$ python -q
>>> import numpy as np
>>> np.set_printoptions(precision=2, suppress=True, linewidth=140)
>>> rnd = lambda a: np.round(a, 2) + 0
>>> K = np.load("block5.npy")
>>> K
array([[-1, -3,  1,  0],
       [ 1,  1, -1,  3],
       [ 2,  1, -2,  3],
       [-1, -1,  1,  0],
       [ 2,  0, -2,  1],
       [ 2,  0, -2, -1],
       [ 2,  0, -2,  3],
       [ 0,  2,  0, -3]])
>>> # looks like rank 3
>>> out = K / np.linalg.norm(K, axis=1, keepdims=True)
>>> C2 = out @ out.T
>>> rnd(np.degrees(np.arccos(np.clip(C2[7, 0], -1, 1))))
np.float64(120.12)
>>> rnd(np.linalg.norm(out, axis=1))
array([1., 1., 1., 1., 1., 1., 1., 1.])
>>> rnd(C2[7])
array([-0.5 , -0.56, -0.46, -0.32, -0.28,  0.28, -0.61,  1.  ])
>>> (np.abs(C2) > 0.9).astype(int)
array([[1, 0, 0, 0, 0, 0, 0, 0],
       [0, 1, 1, 0, 0, 0, 1, 0],
       [0, 1, 1, 0, 0, 0, 1, 0],
       [0, 0, 0, 1, 0, 0, 0, 0],
       [0, 0, 0, 0, 1, 0, 0, 0],
       [0, 0, 0, 0, 0, 1, 0, 0],
       [0, 1, 1, 0, 0, 0, 1, 0],
       [0, 0, 0, 0, 0, 0, 0, 1]])
>>> rank = np.linalg.matrix_rank(K)
>>> rank
np.int64(3)
>>> null = np.linalg.svd(K)[2][rank:].T
>>> rnd(null[:, 0] / null[np.abs(null[:, 0]).round(6).argmax(), 0])
array([1., 0., 1., 0.])
>>> rnd(null @ null.T)
array([[0.5, 0. , 0.5, 0. ],
       [0. , 0. , 0. , 0. ],
       [0.5, 0. , 0.5, 0. ],
       [0. , 0. , 0. , 0. ]])
>>> np.linalg.matrix_rank(K.T @ K), np.linalg.matrix_rank(K @ K.T)
(np.int64(3), np.int64(3))
>>> np.linalg.cond(K) > 100
np.True_
>>> [round(float(x), 2) for x in np.linalg.svd(K, compute_uv=False)[:3]]
[7.77, 4.78, 2.98]
>>> np.argsort(-np.linalg.norm(K, axis=0).round(6), kind="stable")[:3]
array([3, 0, 2])
>>> mat = np.loadtxt("x.csv", delimiter=",")
>>> rnd(mat)
array([[-0.81, -0.24,  1.66, -3.35,  1.15],
       [ 1.63, -1.75, -1.49, -1.77, -2.22],
       [ 1.63,  3.25, -1.2 , -1.12,  0.32],
       [ 1.63,  0.66,  3.09,  0.48, -1.77],
       [ 2.72, -1.37,  0.26,  0.44,  2.55]])
>>> q, vecs = np.linalg.qr(mat[:, :3])[0], np.linalg.qr(mat[:, 3:])[0]
>>> sig = np.linalg.svd(q.T @ vecs, compute_uv=False)
>>> rnd(sig)
array([0., 0.])
>>> rnd(mat @ mat.T)
array([[16.,  0.,  0.,  0.,  0.],
       [ 0., 16.,  0.,  0.,  0.],
       [ 0.,  0., 16.,  0.,  0.],
       [ 0.,  0.,  0., 16.,  0.],
       [ 0.,  0.,  0.,  0., 16.]])
>>> rnd(mat.T @ mat)
array([[16.,  0.,  0.,  0.,  0.],
       [ 0., 16.,  0.,  0.,  0.],
       [ 0.,  0., 16.,  0.,  0.],
       [ 0.,  0.,  0., 16.,  0.],
       [ 0.,  0.,  0.,  0., 16.]])
>>> rnd(np.linalg.svd(mat, compute_uv=False))
array([4., 4., 4., 4., 4.])
>>> rnd(mat[:, 2] @ mat[:, 4])
np.float64(0.0)
